% ipython --no-banner

In [1]: import numpy as np

In [2]: np.set_printoptions(suppress=True, linewidth=100)

In [3]: feats = np.loadtxt("out19.csv", delimiter=",")

In [4]: print(feats.round(1))
[[-0.7 -0.6  0.3]
 [ 0.6 -0.8 -0.1]
 [ 0.3  0.1  1. ]]

In [5]: # columns are unit length and at right angles

In [6]: A2 = np.linalg.inv(feats)

In [7]: print(np.allclose(A2, feats.T))
True

In [8]: print(np.round(feats @ A2, 1) + 0)
[[1. 0. 0.]
 [0. 1. 0.]
 [0. 0. 1.]]

In [9]: print(round(np.linalg.det(feats) * np.linalg.det(A2), 1))
1.0

In [10]: print(np.round(np.linalg.det(feats) * A2, 1))
[[-0.7  0.6  0.3]
 [-0.6 -0.8  0.1]
 [ 0.3 -0.1  1. ]]

In [11]: F = np.arange(12).reshape(4, 3) + -1

In [12]: print(F)
[[-1  0  1]
 [ 2  3  4]
 [ 5  6  7]
 [ 8  9 10]]

In [13]: print(np.linalg.matrix_rank(F))
2

In [14]: print(np.abs(F).max())
10

In [15]: print(F.mean(axis=0))
[3.5 4.5 5.5]

In [16]: print(np.round(np.linalg.norm(F), 1))
19.6

In [17]: r = np.linalg.matrix_rank(F)

In [18]: print(r)
2

In [19]: N = np.linalg.svd(F)[2][r:].T

In [20]: print([int(np.linalg.matrix_rank(F[:i])) for i in range(1, len(F) + 1)])
[1, 2, 2, 2]

In [21]: print(N.shape)
(3, 1)

In [22]: print(np.linalg.matrix_rank(F.T @ F), np.linalg.matrix_rank(F @ F.T))
2 2

In [23]: print(np.allclose(F @ N, 0))
True

In [24]: print([int(np.linalg.matrix_rank(F[:, :j + 1])) for j in range(3)])
[1, 2, 2]

In [25]: print(np.round(N @ N.T, 1))
[[ 0.2 -0.3  0.2]
 [-0.3  0.7 -0.3]
 [ 0.2 -0.3  0.2]]

In [26]: print([int(np.linalg.matrix_rank(np.delete(F, i, axis=0))) for i in range(4)])
[2, 2, 2, 2]

In [27]: print(np.round(np.linalg.norm(feats, axis=0), 1))
[1. 1. 1.]

In [28]: print(np.round(feats[:, 1] @ feats[:, 2], 1))
-0.0

In [29]: print(np.round(np.linalg.svd(feats, compute_uv=False), 1))
[1. 1. 1.]

In [30]: print(np.round(feats @ feats.T, 1) + 0)
[[1. 0. 0.]
 [0. 1. 0.]
 [0. 0. 1.]]

In [31]: print(np.round(np.linalg.pinv(feats), 1))
[[-0.7  0.6  0.3]
 [-0.6 -0.8  0.1]
 [ 0.3 -0.1  1. ]]

In [32]: print(np.round(F @ np.linalg.pinv(F) @ F, 1) + 0)
[[-1.  0.  1.]
 [ 2.  3.  4.]
 [ 5.  6.  7.]
 [ 8.  9. 10.]]

In [33]: print(np.allclose(F[:-1].T @ np.linalg.lstsq(F[:-1].T, F[-1])[0], F[-1]))
True

In [34]: print(round(np.trace(np.linalg.pinv(F) @ F), 1))
2.0

In [35]: print(np.abs(np.diag(np.linalg.qr(F)[1])) > 1e-9)
[ True  True False]

In [36]: data = np.minimum.outer(np.arange(1, 5), np.arange(1, 5)) * 4

In [37]: print(data)
[[ 4  4  4  4]
 [ 4  8  8  8]
 [ 4  8 12 12]
 [ 4  8 12 16]]

In [38]: A2 = np.linalg.inv(data)

In [39]: print(np.round(np.linalg.det(data) * A2, 1))
[[128. -64.   0.   0.]
 [-64. 128. -64.   0.]
 [  0. -64. 128. -64.]
 [  0.   0. -64.  64.]]

In [40]: print(round(np.linalg.det(data) * np.linalg.det(A2), 1))
1.0

In [41]: print(data @ A2)
[[1. 0. 0. 0.]
 [0. 1. 0. 0.]
 [0. 0. 1. 0.]
 [0. 0. 0. 1.]]

In [42]: print((np.abs(A2) > 1e-9).astype(int))
[[1 1 0 0]
 [1 1 1 0]
 [0 1 1 1]
 [0 0 1 1]]

In [43]: hat = np.triu(np.array([[2, 4, 2, 4], [3, 4, 1, 4], [3, 0, 1, 3], [3, 5, 3, 0]]), 1) + np.eye(4)

In [44]: A2 = hat @ data @ np.linalg.inv(hat)

In [45]: print(np.round(np.poly(A2), 1))
[   1.  -40.  240. -448.  256.]

In [46]: print(np.linalg.matrix_rank(A2))
4

In [47]: print(round(float(np.linalg.det(A2)), 1))
256.0

In [48]: print(hat @ data - data @ hat)
[[ 40.  64.  92.  76.]
 [ 20.  24.  44.   4.]
 [ 12.   8.  20. -36.]
 [  0. -16. -16. -84.]]

In [49]: print(np.linalg.matrix_rank(data))
4

In [50]: print(np.count_nonzero(data))
16

In [51]: print(data.sum(axis=1))
[16 28 36 40]

In [52]: print(np.abs(data).max())
16

In [53]: print(np.round(np.linalg.svd(data, compute_uv=False), 1))
[33.2  4.   1.7  1.1]

In [54]: low = np.linalg.cholesky(data)

In [55]: print(np.round(data / np.sqrt(np.outer(np.diag(data), np.diag(data))), 1))
[[1.  0.7 0.6 0.5]
 [0.7 1.  0.8 0.7]
 [0.6 0.8 1.  0.9]
 [0.5 0.7 0.9 1. ]]

In [56]: print(np.prod(np.diag(low)) ** 2, np.round(np.linalg.det(data), 1))
256.0 256.0

In [57]: print(np.linalg.eigvalsh(data).min() > 0)
True

In [58]: mat = np.array([[-1.0, 1.0, 1.0], [1.0, -1.0, 1.0], [1.0, 1.0, -1.0]])

In [59]: x0 = np.array([-5, 3, -5])

In [60]: target = mat @ x0

In [61]: print(target)
[  3. -13.   3.]

In [62]: print(np.round(np.linalg.solve(mat, target), 1))
[-5.  3. -5.]

In [63]: print(np.round(np.linalg.solve(mat.T, mat[0]), 1))
[1. 0. 0.]

In [64]: print(np.round(np.linalg.solve(mat, target + mat[:, 1]), 1))
[-5.  4. -5.]

In [65]: ev, evecs = np.linalg.eigh(mat)

In [66]: print(np.round(np.abs(evecs[:, -1]), 1))
[0.6 0.6 0.6]

In [67]: print(np.round(evecs @ np.diag(ev) @ evecs.T, 1))
[[-1.  1.  1.]
 [ 1. -1.  1.]
 [ 1.  1. -1.]]

In [68]: print(np.round(np.linalg.svd(mat, compute_uv=False), 1))
[2. 2. 1.]

In [69]: print(np.unique(ev.round(6) + 0, return_counts=True)[1])
[2 1]

In [70]: def softmax(z):
    ...:     e = np.exp(z - z.max(axis=-1, keepdims=True))
    ...:     return e / e.sum(axis=-1, keepdims=True)
    ...: 

In [71]: print(np.round(softmax(10 * mat[2]), 1) + 0)
[0.5 0.5 0. ]

In [72]: att = mat @ mat.T / np.sqrt(3)

In [73]: print(softmax(att).round(6).argmax(axis=1))
[0 1 2]

In [74]: print(np.round(softmax(att + np.triu(np.full(att.shape, -np.inf), 1)), 1))
[[1.  0.  0. ]
 [0.1 0.9 0. ]
 [0.1 0.1 0.8]]

In [75]: print(np.round(softmax(att)[2] @ mat, 1))
[ 0.8  0.8 -0.7]

In [76]: print(np.round(softmax(att), 1))
[[0.8 0.1 0.1]
 [0.1 0.8 0.1]
 [0.1 0.1 0.8]]

In [77]: ev, evecs = np.linalg.eigh(data)

In [78]: x0 = np.array([0, 1, 1, 1])

In [79]: print(np.round(evecs * np.sqrt(ev) @ evecs.T, 1))
[[1.7 0.7 0.5 0.5]
 [0.7 2.3 1.2 1. ]
 [0.5 1.2 2.7 1.7]
 [0.5 1.  1.7 3.4]]

In [80]: print(round(x0 @ data @ x0 / (x0 @ x0), 1), round(float(ev[0]), 1), round(float(ev[-1]), 1))
30.7 1.1 33.2

In [81]: print(x0 @ data @ x0)
92

In [82]: print(np.abs(data).sum(axis=1).max(), np.round(np.abs(ev).max(), 1))
40 33.2

In [83]: print(np.round(evecs * np.maximum(ev, 0) @ evecs.T, 1))
[[ 4.  4.  4.  4.]
 [ 4.  8.  8.  8.]
 [ 4.  8. 12. 12.]
 [ 4.  8. 12. 16.]]

In [84]: print((np.sign(evecs[:, -1].round(6)) == np.sign(evecs[0, -1].round(6))).astype(int))
[1 1 1 1]

In [85]: print(np.round(evecs * np.abs(ev) @ evecs.T, 1))
[[ 4.  4.  4.  4.]
 [ 4.  8.  8.  8.]
 [ 4.  8. 12. 12.]
 [ 4.  8. 12. 16.]]

In [86]: m1 = np.array([[7, -1], [7, 2]])

In [87]: print(m1)
[[ 7 -1]
 [ 7  2]]

In [88]: # column 0 is much longer than the rest

In [89]: x0 = np.array([1, 1])

In [90]: target = m1 @ x0

In [91]: b, lr = np.zeros(2), 1 / np.linalg.norm(m1, 2) ** 2

In [92]: for i in range(5):
    ...:     b -= lr * m1.T @ (m1 @ b - target)
    ...:     if i % 1 == 0: print(i, round(np.linalg.norm(m1 @ b - target), 1))
    ...: 
0 1.9
1 1.8
2 1.7
3 1.6
4 1.5

In [93]: print(round(np.linalg.cond(m1), 1))
4.7

In [94]: print(np.round(softmax(m1[1]), 1) + 0)
[1. 0.]

In [95]: print(np.round(softmax(m1[1] + 3), 1) + 0)
[1. 0.]

In [96]: att = m1 @ m1.T / np.sqrt(2)

In [97]: print(softmax(att).round(6).argmax(axis=1))
[0 1]

In [98]: print(np.round(softmax(att)[1] @ m1, 1))
[7. 2.]

In [99]: print(np.round(softmax(att + np.triu(np.full(att.shape, -np.inf), 1)), 1) + 0)
[[1. 0.]
 [0. 1.]]

In [100]: x0 = np.array([-5, -4])

In [101]: h = np.maximum(m1 @ x0, 0)

In [102]: print(np.maximum(m1 @ (3 * x0), 0))
[0 0]

In [103]: print(h)
[0 0]

In [104]: print(np.flatnonzero(h > 1e-9))
[]

In [105]: print(m1.T @ h)
[0 0]

In [106]: print(m1 * (h > 1e-9)[:, None])
[[0 0]
 [0 0]]

In [107]: Q = m1.astype(float).copy()

In [108]: for j in range(2):
     ...:     Q[:, j] -= Q[:, :j] @ (Q[:, :j].T @ Q[:, j])
     ...:     Q[:, j] /= np.linalg.norm(Q[:, j])
     ...: 

In [109]: print(Q.round(1))
[[ 0.7 -0.7]
 [ 0.7  0.7]]

In [110]: print(np.round(Q.T @ m1, 1) + 0)
[[9.9 0.7]
 [0.  2.1]]

In [111]: f, r1 = m1[0], m1[1]

In [112]: print(f @ r1)
47

In [113]: pr = (f @ r1) / (f @ f) * f

In [114]: print(round(float((r1 - pr) @ f), 1))
-0.0

In [115]: print(pr.round(1))
[ 6.6 -0.9]

In [116]: arr = np.load("mat.npy")

In [117]: print(arr)
[[1 4 0 0 0 0]
 [4 0 0 0 0 0]
 [1 3 0 0 0 0]
 [0 0 1 4 0 0]
 [0 0 4 0 0 0]
 [0 0 1 3 0 0]
 [0 0 0 0 1 4]
 [0 0 0 0 4 0]
 [0 0 0 0 1 3]]

In [118]: x0 = np.array([0, 2, 2, 2, 2, 0])

In [119]: target = arr @ x0

In [120]: print(np.round(np.linalg.solve(arr.T @ arr, arr.T @ target), 1) + 0)
[0. 2. 2. 2. 2. 0.]

In [121]: print(target)
[ 8  0  6 10  8  8  2  8  2]

In [122]: print(np.round(np.linalg.lstsq(arr, target)[0], 1) + 0)
[0. 2. 2. 2. 2. 0.]

In [123]: rng = np.random.default_rng(79)

In [124]: target = target + 0.1 * rng.normal(size=9)

In [125]: print(target.round(1))
[ 8.1 -0.1  6.   9.9  8.1  8.   1.8  8.1  1.9]

In [126]: b, *_ = np.linalg.lstsq(arr, target)

In [127]: print(b.round(1) + 0)
[0. 2. 2. 2. 2. 0.]

In [128]: print([round(float(np.linalg.norm(np.linalg.solve(arr.T @ arr + lam * np.eye(6), arr.T @ target))), 2) for lam in (0, 1, 10, 100)])
[4.03, 3.85, 2.82, 0.81]

In [129]: print(np.round(np.linalg.norm(target - arr @ b), 1))
0.1

In [130]: J = np.loadtxt("data.csv", delimiter=",")

In [131]: print(J)
[[  2.2   3.2   5.1]
 [  3.7   0.9   1.4]
 [  6.9  -3.8   0.5]
 [  7.4  -4.6   8.8]
 [ 11.  -10.   10.5]
 [  4.9  -0.9   2.3]
 [  5.6  -1.9   4.5]
 [  1.8   3.8   4. ]
 [  7.8  -5.2   4.8]
 [  8.3  -5.9   5.6]
 [ 11.3 -10.4  13.2]
 [ 10.7  -9.6   9.6]
 [  1.6   4.1   1.5]
 [  7.9  -5.3   7.8]
 [  9.5  -7.8  10.5]
 [  8.5  -6.3   6.4]
 [  2.8   2.3   3.4]
 [  8.6  -6.4   5.8]
 [  5.   -1.   10.9]
 [  4.2   0.2   9.4]
 [  9.7  -8.1   4.2]
 [  6.9  -3.8   8.2]]

In [132]: Q, evecs = np.linalg.qr(J[:, :2])[0], np.linalg.qr(J[:, 2:])[0]

In [133]: s = np.linalg.svd(Q.T @ evecs, compute_uv=False)

In [134]: print((s > 0.9).sum())
1

In [135]: print(round(np.linalg.norm(Q @ Q.T - evecs @ evecs.T, 2), 1))
1.0

In [136]: x0 = np.array([-8, -7, -5])

In [137]: target = J @ x0

In [138]: b, lr = np.zeros(3), 1 / np.linalg.norm(J, 2) ** 2

In [139]: for i in range(150):
     ...:     b -= lr * J.T @ (J @ b - target)
     ...:     if i % 50 == 0: print(i, round(np.linalg.norm(J @ b - target), 1))
     ...: 
0 116.5
50 19.3
100 7.0

In [140]: print(round(float(np.linalg.cond(J)), 1))
7.1

In [141]: print(b.round(1))
[-7.7 -6.8 -5.2]

In [142]: A2 = np.c_[J[:, :2] @ np.array([[-3, -3], [-2, 2]]), np.array([9, 7, 3, 4, 2, 8, 9, 1, 4, 7, 9, 2, 0, 7, 2, 7, 7, 8, 3, 8, 4, 1])]

In [143]: print(A2.round(1))
[[-13.   -0.2   9. ]
 [-12.9  -9.3   7. ]
 [-13.1 -28.3   3. ]
 [-13.  -31.4   4. ]
 [-13.  -53.    2. ]
 [-12.9 -16.5   8. ]
 [-13.  -20.6   9. ]
 [-13.    2.2   1. ]
 [-13.  -33.8   4. ]
 [-13.1 -36.7   7. ]
 [-13.1 -54.7   9. ]
 [-12.9 -51.3   2. ]
 [-13.    3.4   0. ]
 [-13.1 -34.3   7. ]
 [-12.9 -44.1   2. ]
 [-12.9 -38.1   7. ]
 [-13.   -3.8   7. ]
 [-13.  -38.6   8. ]
 [-13.  -17.    3. ]
 [-13.  -12.2   8. ]
 [-12.9 -45.3   4. ]
 [-13.1 -28.3   1. ]]

In [144]: print(np.round(np.linalg.lstsq(J, A2[:, 0])[0], 1) + 0)
[-3. -2.  0.]

In [145]: print(np.round(np.linalg.norm(np.linalg.qr(J)[0].T @ A2, axis=0) ** 2 / ((A2 ** 2).sum(axis=0) + 1e-12), 1))
[1.  1.  0.8]

In [146]: print(np.round(np.linalg.norm(A2 - J @ np.linalg.lstsq(J, A2)[0], axis=0), 1) + 0)
[ 0.   0.  13.8]

In [147]: print(np.linalg.matrix_rank(np.c_[J, A2]))
4

In [148]: print(np.linalg.matrix_rank(A2))
3

In [149]: X = np.load("sample3.npy")

In [150]: print(X)
[[  0   0   0]
 [ -9  -9 -15]
 [  3   3   5]]

In [151]: # looks like rank 1

In [152]: A2 = X + rng.integers(-2, 3, (3, 1)) @ rng.integers(-2, 3, (1, 3))

In [153]: print(A2)
[[  4  -4  -4]
 [ -5 -13 -19]
 [ -1   7   9]]

In [154]: print(np.round(np.linalg.svd(A2 - X, compute_uv=False), 1) + 0)
[12.  0.  0.]

In [155]: print(round(np.linalg.det(2 * X), 1), np.round(np.linalg.det(X), 1))
0.0 0.0

In [156]: print(np.round(np.linalg.eigvals(X), 1))
[ 0. -4.  0.]

In [157]: print(np.einsum("ij,ji->", X, X))
16

In [158]: print(np.round(np.linalg.eigvals(X).sum().real, 1))
-4.0

In [159]: print(np.poly(X))
[1. 4. 0. 0.]
